>>> import numpy as np
>>> np.set_printoptions(precision=1, suppress=True, linewidth=160)
>>> def tidy(a):
...     return np.round(a, 1) + 0
... 
>>> data = np.loadtxt("layer5.csv", delimiter=",")
>>> data
array([[  3.,  14.,  13.,  14.,   4.,  15.,   9.],
       [  3.,  14.,  13.,  14.,   4.,  15.,   9.],
       [-14.,  -3.,  -4.,  -3., -13.,  -2.,  -8.],
       [-12.,  -1.,  -2.,  -1., -11.,   0.,  -6.],
       [-13.,  -2.,  -3.,  -2., -12.,  -1.,  -7.]])
>>> print(np.allclose(data[:-1].T @ np.linalg.lstsq(data[:-1].T, data[-1])[0], data[-1]))
True
>>> try:
...     np.linalg.inv(data)
... except np.linalg.LinAlgError as e:
...     print("failed:", e)
... 
failed: Last 2 dimensions of the array must be square
>>> np.unique(data.round(6), axis=0).shape
(4, 7)
>>> np.linalg.lstsq(data[:-1].T, data[-1])[2]
np.int32(2)
>>> left, sigma, Vt = np.linalg.svd(data)
>>> V = Vt[:(sigma > 1e-8).sum()]
>>> rng = np.random.default_rng(9846)
>>> x = data[3] + -2 * data[2] + rng.integers(2) * np.eye(7)[0]
>>> print(x)
[16.  5.  6.  5. 15.  4. 10.]
>>> tidy(V.T @ V)
array([[ 0.5,  0. ,  0. ,  0. ,  0.4, -0.1,  0.2],
       [ 0. ,  0.2,  0.2,  0.2,  0. ,  0.3,  0.1],
       [ 0. ,  0.2,  0.2,  0.2,  0. ,  0.2,  0.1],
       [ 0. ,  0.2,  0.2,  0.2,  0. ,  0.3,  0.1],
       [ 0.4,  0. ,  0. ,  0. ,  0.4, -0.1,  0.2],
       [-0.1,  0.3,  0.2,  0.3, -0.1,  0.3,  0.1],
       [ 0.2,  0.1,  0.1,  0.1,  0.2,  0.1,  0.2]])
>>> np.allclose(V.T @ V @ x, x)
True
>>> E = np.array([[9, 5, 7, 7, 2],
...     [6, 0, 2, 6, 7],
...     [8, 5, 4, 0, 2],
...     [6, 4, 8, 8, 3],
...     [2, 7, 1, 0, 4],
...     [7, 7, 7, 8, 3],
...     [9, 4, 1, 3, 0]])
>>> E[-1] = E[0] + 5 * E[1]
>>> print(E)
[[ 9  5  7  7  2]
 [ 6  0  2  6  7]
 [ 8  5  4  0  2]
 [ 6  4  8  8  3]
 [ 2  7  1  0  4]
 [ 7  7  7  8  3]
 [39  5 17 37 37]]
>>> z = rng.permutation(5)
>>> A2 = E[:, z] * rng.choice([-1, 1], 5)
>>> A2
array([[  7,  -2,  -9,  -7,   5],
       [  6,  -7,  -6,  -2,   0],
       [  0,  -2,  -8,  -4,   5],
       [  8,  -3,  -6,  -8,   4],
       [  0,  -4,  -2,  -1,   7],
       [  8,  -3,  -7,  -7,   7],
       [ 37, -37, -39, -17,   5]])
>>> left, _, Vt = np.linalg.svd(E.T @ A2)
>>> tidy(left @ Vt)
array([[ 0.,  0., -1.,  0.,  0.],
       [ 0.,  0.,  0.,  0.,  1.],
       [ 0.,  0.,  0., -1.,  0.],
       [ 1.,  0.,  0.,  0.,  0.],
       [ 0., -1.,  0.,  0.,  0.]])
>>> z
array([3, 4, 0, 2, 1])
>>> proj = E @ np.linalg.solve(E.T @ E, E.T)
>>> tidy(proj)
array([[ 0.6, -0.1,  0.2, -0.1, -0.2,  0.4,  0. ],
       [-0.1,  0.1,  0. ,  0. ,  0. , -0.1,  0.2],
       [ 0.2,  0. ,  0.9,  0. ,  0.1, -0.2,  0. ],
       [-0.1,  0. ,  0. ,  1. ,  0. ,  0.1,  0. ],
       [-0.2,  0. ,  0.1,  0. ,  0.9,  0.2,  0. ],
       [ 0.4, -0.1, -0.2,  0.1,  0.2,  0.6,  0. ],
       [ 0. ,  0.2,  0. ,  0. ,  0. ,  0. ,  1. ]])
>>> tidy(proj @ E[:, 0])
array([ 9.,  6.,  8.,  6.,  2.,  7., 39.])
>>> print(np.allclose(proj @ proj, proj))
True
>>> tidy(np.linalg.eigvalsh(proj))
array([0., 0., 1., 1., 1., 1., 1.])
>>> X = np.load("w.npy")
>>> X
array([[ 4,  4,  4,  4,  4,  4,  4,  4,  4,  4,  4],
       [ 4,  8,  8,  8,  8,  8,  8,  8,  8,  8,  8],
       [ 4,  8, 12, 12, 12, 12, 12, 12, 12, 12, 12],
       [ 4,  8, 12, 16, 16, 16, 16, 16, 16, 16, 16],
       [ 4,  8, 12, 16, 20, 20, 20, 20, 20, 20, 20],
       [ 4,  8, 12, 16, 20, 24, 24, 24, 24, 24, 24],
       [ 4,  8, 12, 16, 20, 24, 28, 28, 28, 28, 28],
       [ 4,  8, 12, 16, 20, 24, 28, 32, 32, 32, 32],
       [ 4,  8, 12, 16, 20, 24, 28, 32, 36, 36, 36],
       [ 4,  8, 12, 16, 20, 24, 28, 32, 36, 40, 40],
       [ 4,  8, 12, 16, 20, 24, 28, 32, 36, 40, 44]])
>>> q, R = np.linalg.qr(X)
>>> np.allclose(R.T @ R, X.T @ X)
True
>>> tidy(abs(R[0, 0])), tidy(np.linalg.norm(X[:, 0]))
(np.float64(13.3), np.float64(13.3))
>>> tidy(q.T @ q)
array([[1., 0., 0., 0., 0., 0., 0., 0., 0., 0., 0.],
       [0., 1., 0., 0., 0., 0., 0., 0., 0., 0., 0.],
       [0., 0., 1., 0., 0., 0., 0., 0., 0., 0., 0.],
       [0., 0., 0., 1., 0., 0., 0., 0., 0., 0., 0.],
       [0., 0., 0., 0., 1., 0., 0., 0., 0., 0., 0.],
       [0., 0., 0., 0., 0., 1., 0., 0., 0., 0., 0.],
       [0., 0., 0., 0., 0., 0., 1., 0., 0., 0., 0.],
       [0., 0., 0., 0., 0., 0., 0., 1., 0., 0., 0.],
       [0., 0., 0., 0., 0., 0., 0., 0., 1., 0., 0.],
       [0., 0., 0., 0., 0., 0., 0., 0., 0., 1., 0.],
       [0., 0., 0., 0., 0., 0., 0., 0., 0., 0., 1.]])
>>> q.shape, R.shape
((11, 11), (11, 11))
>>> tidy(q @ R)
array([[ 4.,  4.,  4.,  4.,  4.,  4.,  4.,  4.,  4.,  4.,  4.],
       [ 4.,  8.,  8.,  8.,  8.,  8.,  8.,  8.,  8.,  8.,  8.],
       [ 4.,  8., 12., 12., 12., 12., 12., 12., 12., 12., 12.],
       [ 4.,  8., 12., 16., 16., 16., 16., 16., 16., 16., 16.],
       [ 4.,  8., 12., 16., 20., 20., 20., 20., 20., 20., 20.],
       [ 4.,  8., 12., 16., 20., 24., 24., 24., 24., 24., 24.],
       [ 4.,  8., 12., 16., 20., 24., 28., 28., 28., 28., 28.],
       [ 4.,  8., 12., 16., 20., 24., 28., 32., 32., 32., 32.],
       [ 4.,  8., 12., 16., 20., 24., 28., 32., 36., 36., 36.],
       [ 4.,  8., 12., 16., 20., 24., 28., 32., 36., 40., 40.],
       [ 4.,  8., 12., 16., 20., 24., 28., 32., 36., 40., 44.]])
>>> tidy(np.abs(np.diag(R)))
array([13.3,  3.8,  3.8,  3.8,  3.7,  3.7,  3.7,  3.6,  3.5,  3.3,  2.8])
>>> tidy(q)
array([[-0.3,  1. ,  0. ,  0. ,  0. ,  0. ,  0. ,  0. ,  0. ,  0. ,  0. ],
       [-0.3, -0.1,  0.9,  0. ,  0. ,  0. ,  0. ,  0. ,  0. ,  0. ,  0. ],
       [-0.3, -0.1, -0.1,  0.9,  0. ,  0. ,  0. ,  0. ,  0. ,  0. ,  0. ],
       [-0.3, -0.1, -0.1, -0.1,  0.9,  0. ,  0. ,  0. ,  0. ,  0. ,  0. ],
       [-0.3, -0.1, -0.1, -0.1, -0.1,  0.9,  0. ,  0. ,  0. ,  0. ,  0. ],
       [-0.3, -0.1, -0.1, -0.1, -0.1, -0.2,  0.9,  0. ,  0. ,  0. ,  0. ],
       [-0.3, -0.1, -0.1, -0.1, -0.1, -0.2, -0.2,  0.9,  0. ,  0. ,  0. ],
       [-0.3, -0.1, -0.1, -0.1, -0.1, -0.2, -0.2, -0.2,  0.9,  0. ,  0. ],
       [-0.3, -0.1, -0.1, -0.1, -0.1, -0.2, -0.2, -0.2, -0.3,  0.8,  0. ],
       [-0.3, -0.1, -0.1, -0.1, -0.1, -0.2, -0.2, -0.2, -0.3, -0.4, -0.7],
       [-0.3, -0.1, -0.1, -0.1, -0.1, -0.2, -0.2, -0.2, -0.3, -0.4,  0.7]])
